>>> import numpy as np
>>> import numpy.linalg as la
>>> np.set_printoptions(precision=3, suppress=True, linewidth=120, floatmode="fixed")
>>> F = np.load("block2.npy")
>>> F
array([[ 3.030,  3.028,  0.996,  3.801, -7.920, -6.000],
       [10.990, 10.884,  6.715,  7.847,  3.953,  7.889],
       [ 0.018, -0.087,  0.864, -1.959, 10.155,  8.906],
       [11.828, 12.043,  7.013, 10.137, -1.956,  3.190],
       [-3.798, -4.018, -2.840, -2.051, -6.120, -7.134],
       [-5.821, -5.926, -2.852, -5.991,  5.990,  2.933],
       [ 8.055,  7.934,  5.173,  5.951,  1.919,  5.075],
       [-7.060, -6.981, -5.103, -4.125, -7.897, -9.997]])
>>> W = np.array([[-1, 0, 1],
...     [1, -2, 0],
...     [2, -2, 0],
...     [0, -1, 1],
...     [1, -2, 0],
...     [-1, -1, 1]])
>>> c = np.array([-9, 2, 4])
>>> H = np.maximum(F @ W + c, 0)
>>> H
array([[ 0.000, 11.991,  4.831],
       [ 0.388,  0.000, 30.726],
       [ 0.000,  0.000, 10.965],
       [ 0.095,  0.000, 29.155],
       [ 0.000, 37.141,  0.000],
       [ 0.000, 10.634,  0.000],
       [ 0.000,  0.000, 23.081],
       [ 0.000, 56.084,  0.000]])
>>> la.matrix_rank(H)
np.int64(3)
>>> C = np.array([[5, -4], [1, 2], [-3, 3]])
>>> W @ C
array([[ -8,   7],
       [  3,  -8],
       [  8, -12],
       [ -4,   1],
       [  3,  -8],
       [ -9,   5]])
>>> (H @ C).round(6).argmax(axis=1)
array([1, 1, 1, 1, 1, 1, 1, 1])
>>> la.cond(F) > 100
np.True_
>>> round(np.log10(la.cond(F)))
3
>>> la.matrix_rank(F, rtol=0.1)
np.int64(2)
>>> [round(float(x), 3) for x in la.svd(F, compute_uv=False)[:3]]
[38.208, 23.37, 0.392]
>>> Uu, sigma, Vh = la.svd(F)
>>> sigma
array([38.208, 23.370,  0.392,  0.355,  0.122,  0.098])
>>> A2 = Uu[:, :2] @ np.diag(sigma[:2]) @ Vh[:2]
>>> np.round(np.abs(F - A2).max(), 3)
np.float64(0.187)
>>> round(float(la.norm(F - A2, 2)), 3), round(float(sigma[2]), 3)
(0.392, 0.392)
